% ipython --no-banner

In [1]: import numpy as np

In [2]: np.set_printoptions(precision=4, suppress=True, linewidth=200)

In [3]: K = np.loadtxt("dump.csv", delimiter=",")

In [4]: print(K)
[[ 0.1196  0.1196  0.1196  0.0239 -0.0239  0.1675 -0.1196  0.0718  0.1675]
 [ 0.1196  0.1196  0.1196  0.0239 -0.0239  0.1675 -0.1196  0.0718  0.1675]
 [ 0.1196  0.1196  0.1196  0.0239 -0.0239  0.1675 -0.1196  0.0718  0.1675]
 [ 0.0239  0.0239  0.0239  0.0048 -0.0048  0.0335 -0.0239  0.0144  0.0335]
 [-0.0239 -0.0239 -0.0239 -0.0048  0.0048 -0.0335  0.0239 -0.0144 -0.0335]
 [ 0.1675  0.1675  0.1675  0.0335 -0.0335  0.2344 -0.1675  0.1005  0.2344]
 [-0.1196 -0.1196 -0.1196 -0.0239  0.0239 -0.1675  0.1196 -0.0718 -0.1675]
 [ 0.0718  0.0718  0.0718  0.0144 -0.0144  0.1005 -0.0718  0.0431  0.1005]
 [ 0.1675  0.1675  0.1675  0.0335 -0.0335  0.2344 -0.1675  0.1005  0.2344]]

In [5]: # applying it twice changes nothing

In [6]: print(round(float(np.linalg.norm(K, 2) / np.linalg.norm(K)), 4))
1.0

In [7]: print(np.linalg.cond(K) > 100)
True

In [8]: print(np.linalg.matrix_rank(K, rtol=0.1))
1

In [9]: print([round(float(x), 4) for x in np.linalg.svd(K, compute_uv=False)[:3]])
[1.0, 0.0, 0.0]

In [10]: print(np.argsort(-np.linalg.norm(K, axis=0).round(6), kind="stable")[:3])
[5 8 0]

In [11]: U, sig, Vh = np.linalg.svd(K)

In [12]: evecs = Vh[:(sig > 1e-8).sum()]

In [13]: rng = np.random.default_rng(964)

In [14]: x = K[0] + 5 * K[2] + rng.integers(2) * np.eye(9)[6]

In [15]: print(x)
[ 0.7177  0.7177  0.7177  0.1435 -0.1435  1.0048 -0.7177  0.4306  1.0048]

In [16]: print(round(np.linalg.norm(x - evecs.T @ evecs @ x), 4))
0.0

In [17]: print(evecs.T @ evecs)
[[ 0.1196  0.1196  0.1196  0.0239 -0.0239  0.1675 -0.1196  0.0718  0.1675]
 [ 0.1196  0.1196  0.1196  0.0239 -0.0239  0.1675 -0.1196  0.0718  0.1675]
 [ 0.1196  0.1196  0.1196  0.0239 -0.0239  0.1675 -0.1196  0.0718  0.1675]
 [ 0.0239  0.0239  0.0239  0.0048 -0.0048  0.0335 -0.0239  0.0144  0.0335]
 [-0.0239 -0.0239 -0.0239 -0.0048  0.0048 -0.0335  0.0239 -0.0144 -0.0335]
 [ 0.1675  0.1675  0.1675  0.0335 -0.0335  0.2344 -0.1675  0.1005  0.2344]
 [-0.1196 -0.1196 -0.1196 -0.0239  0.0239 -0.1675  0.1196 -0.0718 -0.1675]
 [ 0.0718  0.0718  0.0718  0.0144 -0.0144  0.1005 -0.0718  0.0431  0.1005]
 [ 0.1675  0.1675  0.1675  0.0335 -0.0335  0.2344 -0.1675  0.1005  0.2344]]

In [18]: print(np.diag(evecs.T @ evecs))
[0.1196 0.1196 0.1196 0.0048 0.0048 0.2344 0.1196 0.0431 0.2344]
